$ ipython --no-banner

In [1]: import numpy as np

In [2]: np.set_printoptions(precision=1, suppress=True, linewidth=140, sign=" ")

In [3]: E = np.load("x.npy")

In [4]: print(E)
[[-0.7  3.4  2. ]
 [-3.8 -0.2 -1.1]
 [-0.9 -2.1  3.3]]

In [5]: q, vecs = np.linalg.qr(E[:, :1])[0], np.linalg.qr(E[:, 1:])[0]

In [6]: s = np.linalg.svd(q.T @ vecs, compute_uv=False)

In [7]: print(round(np.linalg.norm(q @ q.T - vecs @ vecs.T, 2), 1))
1.0

In [8]: print((s > 0.9).sum())
0

In [9]: hat = np.triu(np.array([[-1, 0, 2], [-2, -2, -2], [-1, 2, 0]]), 1) + np.eye(3)

In [10]: other = hat @ E @ np.linalg.inv(hat)

In [11]: print(hat @ E - E @ hat)
[[-1.7 -4.2 14.8]
 [ 1.7  4.2  0.8]
 [ 0.   0.  -2.5]]

In [12]: print(np.linalg.matrix_rank(other))
3

In [13]: print(other)
[[-2.4 -0.8 11.8]
 [-2.1  4.   4.6]
 [-0.9 -2.1  0.8]]

In [14]: print(round(np.trace(other), 1), np.round(np.trace(E), 1))
2.4 2.4

In [15]: print(np.poly(other))
[  1.   -2.4   9.7 -64. ]

In [16]: q, Rm = np.linalg.qr(E)

In [17]: print(np.abs(np.diag(Rm)))
[ 4.  4.  4.]

In [18]: print(np.round(q.T @ q, 1) + 0)
[[ 1.  0.  0.]
 [ 0.  1.  0.]
 [ 0.  0.  1.]]

In [19]: blk = np.stack([E, 4 * E, E[::-1]])

In [20]: print(np.linalg.matrix_rank(blk))
[ 3  3  3]

In [21]: print((blk @ E.T).shape)
(3, 3, 3)

In [22]: print(np.linalg.norm(blk, axis=(1, 2)))
[  6.9  27.7   6.9]

In [23]: print(blk.shape)
(3, 3, 3)

In [24]: arr = np.load("data.npy")

In [25]: print(arr)
[[-2.3 -1.9  0.2]
 [-1.3 -1.8  0.1]
 [-0.2 -0.3  0.8]
 [-2.2 -2.6  0.4]
 [-1.6 -1.5  0.6]
 [-1.3 -2.   0.6]
 [-0.1  0.2  0.1]
 [ 0.1  0.   0.1]
 [-0.2 -0.1  0.2]
 [-1.2 -0.7 -0.1]]

In [26]: q, vecs = np.linalg.qr(arr[:, :2])[0], np.linalg.qr(arr[:, 2:])[0]

In [27]: s = np.linalg.svd(q.T @ vecs, compute_uv=False)

In [28]: print(s)
[ 0.7]

In [29]: F = np.load("m.npy")

In [30]: print(F)
[[ 0  0  0]
 [-2  0  0]
 [ 0  0  0]
 [ 0  0  0]
 [ 0  0  0]]

In [31]: print(np.round(np.trace(np.linalg.pinv(F) @ F), 1))
1.0

In [32]: print(np.unique(F.round(6), axis=0).shape)
(2, 3)

In [33]: print(np.linalg.lstsq(F[:-1].T, F[-1])[2])
1

In [34]: left, s, Vt = np.linalg.svd(F)

In [35]: print(np.argmax(s[:-1] / (s[1:] + 1e-6)) + 1)
1

In [36]: print(s)
[ 2.  0.  0.]

In [37]: other = left[:, :1] @ np.diag(s[:1]) @ Vt[:1]

In [38]: print(other)
[[ 0.  0.  0.]
 [-2.  0.  0.]
 [ 0.  0.  0.]
 [ 0.  0.  0.]
 [ 0.  0.  0.]]

In [39]: print(np.abs(F - other).max())
0.0

In [40]: print(round(float(np.linalg.norm(F - other, 2)), 1), s[1])
0.0 0.0

In [41]: left, s, Vt = np.linalg.svd(F)

In [42]: vecs = Vt[:(s > 1e-8).sum()]

In [43]: rng = np.random.default_rng(67785)

In [44]: vec = F[4] + -3 * F[2] + rng.integers(2) * np.eye(3)[0]

In [45]: print(vec)
[ 0.  0.  0.]

In [46]: print(np.allclose(vecs.T @ vecs @ vec, vec))
True

In [47]: print(np.linalg.matrix_rank(np.vstack([F, vec])))
1

In [48]: m1 = np.array([[-3, 0, 0], [0, 0, 2], [0, 1, -3]])

In [49]: vec = np.array([-1, 0, 0])

In [50]: target = m1 @ vec

In [51]: print(target)
[ 3  0  0]

In [52]: print(np.linalg.solve(m1, target))
[-1.  0.  0.]

In [53]: print(np.linalg.solve(m1.T, m1[1]))
[-0.  1.  0.]

In [54]: print(np.linalg.solve(m1, 4 * target))
[-4.  0.  0.]

In [55]: M = np.array([[6.1, -8.8, 16.8], [-6.6, 8.7, 7.9], [-9.8, -3.9, 0.3]])

In [56]: u = np.array([-1, -8, -3])

In [57]: print(np.correlate(M[0], M[2], "full"))
[   1.8  -26.4  -20.4   20.7 -164.6]

In [58]: print(np.convolve(M[0], u))
[  -6.1  -40.    35.3 -108.   -50.4]

In [59]: other = np.array([[1, 0, -5], [2, 1, -4]])

In [60]: W2 = np.kron(other, M)

In [61]: print(W2.shape)
(6, 9)

In [62]: vec = np.array([-3, 3, 3])

In [63]: print(M * vec)
[[-18.3 -26.4  50.4]
 [ 19.8  26.1  23.7]
 [ 29.4 -11.7   0.9]]

In [64]: print(np.einsum("ij,j->i", M, vec))
[  5.7  69.6  18.6]

In [65]: print((M @ vec).argmax())
1

In [66]: print((M * vec).sum(axis=1))
[  5.7  69.6  18.6]

In [67]: print(M @ vec)
[  5.7  69.6  18.6]

In [68]: vec = np.array([0, 2, 2])

In [69]: target = M @ vec

In [70]: coef, lr = np.zeros(3), 1 / np.linalg.norm(M, 2) ** 2

In [71]: for i in range(300):
    ...:     coef -= lr * M.T @ (M @ coef - target)
    ...:     if i % 50 == 0: print(i, round(np.linalg.norm(M @ coef - target), 1))
    ...: 
0 19.5
50 0.0
100 0.0
150 0.0
200 0.0
250 0.0

In [72]: print(round(np.linalg.cond(M), 1))
2.0

In [73]: print(coef.round(1) + 0)
[ 0.  2.  2.]

In [74]: other = np.array([[3, 1, 1, 1, 2]])

In [75]: W0 = other.T @ other

In [76]: print(W0)
[[ 9  3  3  3  6]
 [ 3  1  1  1  2]
 [ 3  1  1  1  2]
 [ 3  1  1  1  2]
 [ 6  2  2  2  4]]

In [77]: left, s, Vt = np.linalg.svd(W0)

In [78]: vecs = Vt[:(s > 1e-8).sum()]

In [79]: vec = W0[0] + 2 * W0[3] + rng.integers(2) * np.eye(5)[4]

In [80]: print(vec)
[ 15.   5.   5.   5.  11.]

In [81]: print(vecs.T @ vecs)
[[ 0.6  0.2  0.2  0.2  0.4]
 [ 0.2  0.1  0.1  0.1  0.1]
 [ 0.2  0.1  0.1  0.1  0.1]
 [ 0.2  0.1  0.1  0.1  0.1]
 [ 0.4  0.1  0.1  0.1  0.2]]

In [82]: print(np.diag(vecs.T @ vecs))
[ 0.6  0.1  0.1  0.1  0.2]

In [83]: print(np.allclose(vecs.T @ vecs @ vec, vec))
False
